$ ipython --no-banner

In [1]: import numpy as np

In [2]: from numpy import linalg as LA

In [3]: np.set_printoptions(suppress=True, linewidth=200)

In [4]: tidy = lambda a: np.round(a, 2) + 0

In [5]: arr = np.array([[-20.62, 11.39, -9.48],
   ...:     [-19.42, 10.44, -9.75],
   ...:     [-18.96, 10.87, -10.18],
   ...:     [-19.55, 10.25, -9.85],
   ...:     [-21.29, 8.38, -11.08],
   ...:     [-21.11, 9.36, -9.21],
   ...:     [-21.62, 10.86, -10.94],
   ...:     [-20.45, 9.75, -11.98],
   ...:     [-18.22, 10.81, -10.36],
   ...:     [-20.96, 9.88, -11.28],
   ...:     [-22.59, 8.82, -9.86],
   ...:     [-20.9, 9.36, -10.14],
   ...:     [-18.0, 10.28, -10.99],
   ...:     [-19.62, 10.03, -9.54],
   ...:     [-21.13, 10.66, -9.9],
   ...:     [-20.72, 9.5, -9.09],
   ...:     [-21.27, 9.59, -9.3],
   ...:     [-20.34, 9.43, -9.28],
   ...:     [-18.94, 9.36, -9.77],
   ...:     [-21.83, 9.27, -10.14],
   ...:     [-19.68, 9.38, -11.38]])

In [6]: print(arr)
[[-20.62  11.39  -9.48]
 [-19.42  10.44  -9.75]
 [-18.96  10.87 -10.18]
 [-19.55  10.25  -9.85]
 [-21.29   8.38 -11.08]
 [-21.11   9.36  -9.21]
 [-21.62  10.86 -10.94]
 [-20.45   9.75 -11.98]
 [-18.22  10.81 -10.36]
 [-20.96   9.88 -11.28]
 [-22.59   8.82  -9.86]
 [-20.9    9.36 -10.14]
 [-18.    10.28 -10.99]
 [-19.62  10.03  -9.54]
 [-21.13  10.66  -9.9 ]
 [-20.72   9.5   -9.09]
 [-21.27   9.59  -9.3 ]
 [-20.34   9.43  -9.28]
 [-18.94   9.36  -9.77]
 [-21.83   9.27 -10.14]
 [-19.68   9.38 -11.38]]

In [7]: Z = arr[[7, 9]].astype(float)

In [8]: for _ in range(3):
   ...:     lab = LA.norm(arr[:, None] - Z, axis=-1).argmin(axis=1)
   ...:     Z = np.array([arr[lab == j].mean(axis=0) for j in range(2)])
   ...: 

In [9]: print(lab)
[1 0 0 0 1 1 1 0 0 1 1 1 0 1 1 1 1 1 0 1 0]

In [10]: print(tidy(Z[1] - Z[0]))
[-1.92 -0.41  0.59]

In [11]: print(np.abs(Z[1] - Z[0]).argmax())
0

In [12]: dist = LA.norm(arr[:, None] - arr[None], axis=-1)

In [13]: print(LA.matrix_rank(dist ** 2))
5

In [14]: print((dist + 1e9 * np.eye(21)).round(6).argmin(axis=1))
[14  3  1  1 19 16 14  9  2  7 19 19  8  3  0 17  5 15 13 10  7]

In [15]: print(np.unravel_index(dist.round(6).argmax(), dist.shape))
(np.int64(10), np.int64(12))

In [16]: print(LA.cond(arr) > 100)
False

In [17]: print(LA.matrix_rank(arr, rtol=0.1))
1

In [18]: print(np.argsort(-LA.norm(arr, axis=0).round(6), kind="stable")[:3])
[0 2 1]

In [19]: hat = arr @ LA.solve(arr.T @ arr, arr.T)

In [20]: print(tidy(hat @ arr[:, 0]))
[-20.62 -19.42 -18.96 -19.55 -21.29 -21.11 -21.62 -20.45 -18.22 -20.96 -22.59 -20.9  -18.   -19.62 -21.13 -20.72 -21.27 -20.34 -18.94 -21.83 -19.68]

In [21]: Xc = arr - arr.mean(axis=0)

In [22]: left, sig, Vh = LA.svd(Xc, full_matrices=False)

In [23]: print(tidy(sig))
[5.67 3.66 2.9 ]

In [24]: print(tidy(Xc.mean(axis=0)))
[0. 0. 0.]

In [25]: print(tidy(np.abs(Vh[-1])))
[0.36 0.9  0.23]

In [26]: X = np.array([[-1, 0, 0], [0, 1, 0], [0, 0, 2]])

In [27]: q, V = LA.qr(X[:, :2])[0], LA.qr(X[:, 2:])[0]

In [28]: sig = LA.svd(q.T @ V, compute_uv=False)

In [29]: print(np.degrees(np.arccos(sig.clip(0, 1))))
[90.]

In [30]: print(tidy(LA.norm(q @ q.T - V @ V.T, 2)))
1.0

In [31]: print(np.poly(X))
[ 1. -2. -1.  2.]

In [32]: print(np.einsum("ii->", X))
2

In [33]: print(np.einsum("ij,ji->", X, X))
6

In [34]: J = np.load("x.npy")

In [35]: print(J)
[[-2.08 -0.5  -0.2 ]
 [-0.83 -0.2  -0.6 ]
 [ 0.83  0.2   1.9 ]
 [-2.8  -0.7   0.7 ]
 [ 1.23  0.3  -0.6 ]
 [ 0.06  0.   -0.5 ]
 [ 3.98  1.    1.  ]
 [ 8.8   2.2   1.5 ]
 [-3.57 -0.9   1.3 ]
 [ 2.42  0.6   0.4 ]
 [-0.4  -0.1  -0.3 ]
 [ 1.58  0.4  -0.5 ]
 [-5.15 -1.3   0.8 ]
 [-1.55 -0.4   0.3 ]
 [ 5.97  1.5   0.4 ]
 [ 3.62  0.9   1.8 ]
 [-0.42 -0.1  -1.8 ]
 [-1.57 -0.4   1.2 ]
 [ 0.37  0.1  -0.9 ]
 [-1.61 -0.4   0.5 ]
 [ 3.63  0.9  -0.2 ]
 [ 1.21  0.3   0.7 ]
 [ 3.16  0.8   1.6 ]
 [-2.02 -0.5  -0.8 ]
 [-9.65 -2.4   0.2 ]
 [-3.27 -0.8  -0.3 ]]

In [36]: r0 = np.array([0, 4])

In [37]: print(np.convolve(J[19], r0))
[ 0.   -6.44 -1.6   2.  ]

In [38]: print(np.polyval(r0, J[19]))
[4. 4. 4.]

In [39]: Z = J[[10, 2]].astype(float)

In [40]: for _ in range(6):
    ...:     lab = LA.norm(J[:, None] - Z, axis=-1).argmin(axis=1)
    ...:     Z = np.array([J[lab == j].mean(axis=0) for j in range(2)])
    ...: 

In [41]: print(lab)
[0 0 1 0 1 0 1 1 0 1 0 1 0 0 1 1 0 0 0 0 1 1 1 0 0 0]

In [42]: print(np.bincount(lab))
[15 11]

In [43]: print(tidy(Z[1] - Z[0]))
[5.61 1.4  0.75]

In [44]: gram = np.cov(J, rowvar=False)

In [45]: print(tidy(np.corrcoef(J.T)))
[[1.   1.   0.23]
 [1.   1.   0.23]
 [0.23 0.23 1.  ]]

In [46]: print(tidy(LA.eigvalsh(gram)[::-1]))
[14.71  0.83  0.  ]

In [47]: print(np.argwhere(np.triu(np.abs(np.corrcoef(J.T)) > 0.8, 1)))
[[0 1]]

In [48]: print(np.median(J, axis=0))
[-0.17 -0.05  0.35]

In [49]: print(tidy(gram))
[[13.8   3.45  0.8 ]
 [ 3.45  0.86  0.2 ]
 [ 0.8   0.2   0.88]]

In [50]: m1 = np.load("run6.npy")

In [51]: print(m1)
[[ -3   3 -27   9]
 [  2   5   9  -3]]

In [52]: vec = np.array([0, -2, -2])

In [53]: y = arr @ vec

In [54]: print(tidy(LA.lstsq(arr, y)[0]))
[ 0. -2. -2.]

In [55]: print(tidy(LA.solve(arr.T @ arr, arr.T @ y)))
[ 0. -2. -2.]

In [56]: rng = np.random.default_rng(201300)

In [57]: y = y + 0.02 * rng.normal(size=21)

In [58]: print(tidy(y))
[-3.85 -1.38 -1.4  -0.81  5.38 -0.33  0.14  4.48 -0.91  2.78  2.11  1.57  1.41 -0.99 -1.52 -0.82 -0.54 -0.35  0.81  1.74  4.01]

In [59]: beta, *_ = LA.lstsq(arr, y)

In [60]: print(tidy(beta))
[ 0.   -2.01 -2.  ]

In [61]: print(beta.round())
[-0. -2. -2.]

In [62]: W0 = np.array([[-2, -1, 0], [1, 2, 3], [4, 5, 6]])

In [63]: B = np.array([[1, 0, 0], [1, 2, 0]])

In [64]: Z = np.kron(B, W0)

In [65]: print(tidy(LA.norm(Z, 2)), tidy(LA.norm(B, 2) * LA.norm(W0, 2)))
22.01 22.01

In [66]: print(LA.matrix_rank(Z))
4

In [67]: print(Z)
[[-2 -1  0  0  0  0  0  0  0]
 [ 1  2  3  0  0  0  0  0  0]
 [ 4  5  6  0  0  0  0  0  0]
 [-2 -1  0 -4 -2  0  0  0  0]
 [ 1  2  3  2  4  6  0  0  0]
 [ 4  5  6  8 10 12  0  0  0]]

In [68]: F = np.loadtxt("mat.csv", delimiter=",")

In [69]: print(F)
[[ 4.07  1.94  3.97]
 [ 4.    1.99  3.91]
 [ 3.9   1.94  3.96]
 [ 4.01  1.82  4.08]
 [ 4.04  1.87  3.9 ]
 [ 4.07  2.05  4.17]
 [-1.09  2.07 -1.08]
 [-0.94  2.   -0.92]
 [-0.79  1.97 -1.16]
 [-1.03  2.21 -1.06]
 [-1.    1.84 -0.93]
 [-1.1   2.01 -1.  ]
 [-5.18 -4.06 -4.1 ]
 [-4.89 -4.06 -4.  ]
 [-5.08 -4.04 -3.91]
 [-5.04 -3.99 -4.12]
 [-4.91 -4.07 -3.98]
 [-5.02 -3.83 -3.91]]

In [70]: r0, g = F[5], F[14]

In [71]: print(tidy(r0 @ g))
-45.26

In [72]: p = (r0 @ g) / (r0 @ r0) * r0

In [73]: print(tidy(np.outer(r0, g)))
[[-20.68 -16.44 -15.91]
 [-10.41  -8.28  -8.02]
 [-21.18 -16.85 -16.3 ]]

In [74]: print(tidy(g - p))
[-0.25 -1.61  1.04]

In [75]: Xc = F - F.mean(axis=0)

In [76]: left, sig, Vh = LA.svd(Xc, full_matrices=False)

In [77]: print(np.abs(Vh[0]).argmax())
0

In [78]: print(LA.matrix_rank(Xc))
3

In [79]: print(tidy(np.abs(Vh[-1])))
[0.7  0.12 0.7 ]

In [80]: print(tidy((sig ** 2).sum() ** 2 / (sig ** 4).sum()))
1.15

In [81]: print(tidy(sig))
[23.32  6.47  0.37]

In [82]: print(tidy(Xc.mean(axis=0)))
[0. 0. 0.]

In [83]: print(np.abs(left[:, 0]).argmax())
12
